$ python -q
>>> import numpy as np
>>> np.set_printoptions(precision=1, suppress=True, linewidth=100, floatmode="fixed")
>>> mat = np.load("layer14.npy")
>>> mat
array([[-4, -4],
       [ 3,  3],
       [ 3,  3],
       [ 4,  4],
       [ 0,  0]])
>>> B = np.array([[0, 1, 0], [0, 3, 1]])
>>> W2 = np.kron(B, mat)
>>> np.round(np.linalg.norm(W2, 2), 1), np.round(np.linalg.norm(B, 2) * np.linalg.norm(mat, 2), 1)
(np.float64(33.0), np.float64(33.0))
>>> W2.shape
(10, 6)
>>> blk = np.stack([mat, -2 * mat, mat[::-1]])
>>> blk.sum(axis=0)
array([[ 4,  4],
       [ 1,  1],
       [ 0,  0],
       [-1, -1],
       [-4, -4]])
>>> np.linalg.matrix_rank(blk.reshape(3, -1))
np.int64(2)
>>> np.linalg.matrix_rank(blk)
array([1, 1, 1])
>>> np.linalg.norm(blk, axis=(1, 2))
array([10.0, 20.0, 10.0])
>>> np.linalg.matrix_rank(mat, rtol=0.1)
np.int64(1)
>>> [round(float(x), 1) for x in np.linalg.svd(mat, compute_uv=False)[:3]]
[10.0, 0.0]
>>> def softmax(z):
...     e = np.exp(z - z.max(axis=-1, keepdims=True))
...     return e / e.sum(axis=-1, keepdims=True)
... 
>>> softmax(mat[1] + 4)
array([0.5, 0.5])
>>> softmax(10 * mat[1])
array([0.5, 0.5])
>>> S = mat @ mat.T / np.sqrt(2)
>>> np.round(softmax(S), 1) + 0
array([[1.0, 0.0, 0.0, 0.0, 0.0],
       [0.0, 0.0, 0.0, 1.0, 0.0],
       [0.0, 0.0, 0.0, 1.0, 0.0],
       [0.0, 0.0, 0.0, 1.0, 0.0],
       [0.2, 0.2, 0.2, 0.2, 0.2]])
>>> np.round(softmax(S + np.triu(np.full(S.shape, -np.inf), 1)), 1) + 0
array([[1.0, 0.0, 0.0, 0.0, 0.0],
       [0.0, 1.0, 0.0, 0.0, 0.0],
       [0.0, 0.5, 0.5, 0.0, 0.0],
       [0.0, 0.0, 0.0, 1.0, 0.0],
       [0.2, 0.2, 0.2, 0.2, 0.2]])
>>> softmax(S).round(6).argmax(axis=1)
array([0, 3, 3, 3, 0])
>>> softmax(S)[1] @ mat
array([4.0, 4.0])
>>> u = np.array([3, 2, 3, 1, 3])
>>> r1 = np.array([5, 0, 0])
>>> E = np.outer(u, r1)
>>> E
array([[15,  0,  0],
       [10,  0,  0],
       [15,  0,  0],
       [ 5,  0,  0],
       [15,  0,  0]])
>>> vec = np.array([0, 3, -3])
>>> a = np.maximum(E @ vec, 0)
>>> np.flatnonzero(a > 1e-9)
array([], dtype=int64)
>>> E.T @ a
array([0, 0, 0])
>>> np.maximum(E @ vec, 0) - np.maximum(-E @ vec, 0)
array([0, 0, 0, 0, 0])
>>> a
array([0, 0, 0, 0, 0])
>>> np.maximum(E @ (3 * vec), 0)
array([0, 0, 0, 0, 0])
>>> np.linalg.lstsq(E[:-1].T, E[-1])[2]
np.int32(1)
>>> np.allclose(E[:-1].T @ np.linalg.lstsq(E[:-1].T, E[-1])[0], E[-1])
True
>>> np.unique(E.round(6), axis=0).shape
(3, 3)
>>> round(np.trace(np.linalg.pinv(E) @ E), 1)
np.float64(1.0)
>>> E @ np.linalg.pinv(E) @ E
array([[15.0,  0.0,  0.0],
       [10.0,  0.0,  0.0],
       [15.0,  0.0,  0.0],
       [ 5.0,  0.0,  0.0],
       [15.0,  0.0,  0.0]])
>>> U, sigma, Vt = np.linalg.svd(E)
>>> vecs = Vt[:(sigma > 1e-8).sum()]
>>> rng = np.random.default_rng(538)
>>> vec = E[0] + 3 * E[1] + rng.integers(2) * np.eye(3)[0]
>>> vec
array([45.0,  0.0,  0.0])
>>> np.round(np.linalg.norm(vec - vecs.T @ vecs @ vec), 1)
np.float64(0.0)
>>> np.linalg.matrix_rank(np.vstack([E, vec]))
np.int64(1)
>>> A = np.loadtxt("run19.csv", delimiter=",")
>>> A
array([[  1.1,   0.6,   1.0,   1.4],
       [ -0.2,   1.0,   0.5,  -0.3],
       [  1.0,   0.4,  -1.2,   1.3],
       [ -0.5,  -0.2,  -1.5,  -0.7],
       [  1.5,   0.9,   1.6,  -0.9],
       [  0.6,  -0.1,   0.0,   0.6],
       [ -0.3,   0.3,   0.1,  -0.1],
       [  0.8,  -0.2,  -0.4,  -2.0],
       [  0.9,   0.6,  -1.6,  -0.3],
       [  2.0,   0.2,  -2.2,   0.2],
       [  1.2,   0.4,  -0.5,  -1.1],
       [ -0.6,   0.7,  -0.6,  -1.0],
       [ -0.5,   0.9,   0.9,   1.4],
       [  0.7,   0.4,  -0.6,  -0.2],
       [  0.9,  -2.0,   0.6,   0.4],
       [ 12.0,   3.0, -19.0,  12.0],
       [  1.9,   1.7,   1.8,   1.0],
       [ -0.3,   0.0,   0.5,  -0.1],
       [  1.7,  -1.2,   0.8,  -0.4],
       [ -1.3,   0.1,  -0.5,   0.5],
       [ -0.1,  -0.6,  -1.9,   0.7],
       [  0.1,   0.7,  -0.2,  -0.5],
       [ -0.2,   2.0,   0.3,  -1.6]])
>>> W2 = A[[2, 11]].astype(float)
>>> for _ in range(5):
...     lab = np.linalg.norm(A[:, None] - W2, axis=-1).argmin(axis=1)
...     W2 = np.array([A[lab == j].mean(axis=0) for j in range(2)])
... 
>>> lab
array([1, 1, 1, 1, 1, 1, 1, 1, 1, 1, 1, 1, 1, 1, 1, 0, 1, 1, 1, 1, 1, 1, 1])
>>> np.bincount(lab)
array([ 1, 22])
>>> W2
array([[ 12.0,   3.0, -19.0,  12.0],
       [  0.5,   0.3,  -0.1,  -0.1]])
>>> W2[1] - W2[0]
array([-11.5,  -2.7,  18.9, -12.1])
>>> cen = A - A.mean(axis=0)
>>> U, sigma, Vt = np.linalg.svd(cen, full_matrices=False)
>>> np.round(sigma ** 2 / (sigma ** 2).sum(), 1) + 0
array([0.9, 0.0, 0.0, 0.0])
>>> sigma
array([25.1,  5.1,  4.1,  4.0])
>>> Vt[0] * np.sign(Vt[0, np.abs(Vt[0]).argmax()])
array([-0.5, -0.1,  0.7, -0.5])
>>> np.abs(U[:, 0]).argmax()
np.int64(15)
>>> np.linalg.matrix_rank(cen)
np.int64(4)
>>> B = np.c_[A[:, :3] @ np.array([[2, 4, 2], [9, 3, 9], [2, 4, 7]]), np.array([0, -2, 2, -1, 0, 2, -2, 2, -2, 0, 1, -2, 2, -2, -1, 0, -1, -1, -2, 1, 0, -1, -1])]
>>> B
array([[  9.6,  10.2,  14.6,   0.0],
       [  9.6,   4.2,  12.1,  -2.0],
       [  3.2,   0.4,  -2.8,   2.0],
       [ -5.8,  -8.6, -13.3,  -1.0],
       [ 14.3,  15.1,  22.3,   0.0],
       [  0.3,   2.1,   0.3,   2.0],
       [  2.3,   0.1,   2.8,  -2.0],
       [ -1.0,   1.0,  -3.0,   2.0],
       [  4.0,  -1.0,  -4.0,  -2.0],
       [  1.4,  -0.2,  -9.6,   0.0],
       [  5.0,   4.0,   2.5,   1.0],
       [  3.9,  -2.7,   0.9,  -2.0],
       [  8.9,   4.3,  13.4,   2.0],
       [  3.8,   1.6,   0.8,  -2.0],
       [-15.0,   0.0, -12.0,  -1.0],
       [ 13.0, -19.0, -82.0,   0.0],
       [ 22.7,  19.9,  31.7,  -1.0],
       [  0.4,   0.8,   2.9,  -1.0],
       [ -5.8,   6.4,  -1.8,  -2.0],
       [ -2.7,  -6.9,  -5.2,   1.0],
       [ -9.4,  -9.8, -18.9,   0.0],
       [  6.1,   1.7,   5.1,  -1.0],
       [ 18.2,   6.4,  19.7,  -1.0]])
>>> np.round(np.linalg.norm(B - A @ np.linalg.lstsq(A, B)[0], axis=0), 1) + 0
array([0.0, 0.0, 0.0, 6.7])
>>> np.round(np.linalg.lstsq(A, B[:, 0])[0], 1) + 0
array([2.0, 9.0, 2.0, 0.0])
>>> np.linalg.matrix_rank(np.c_[A, B])
np.int64(5)
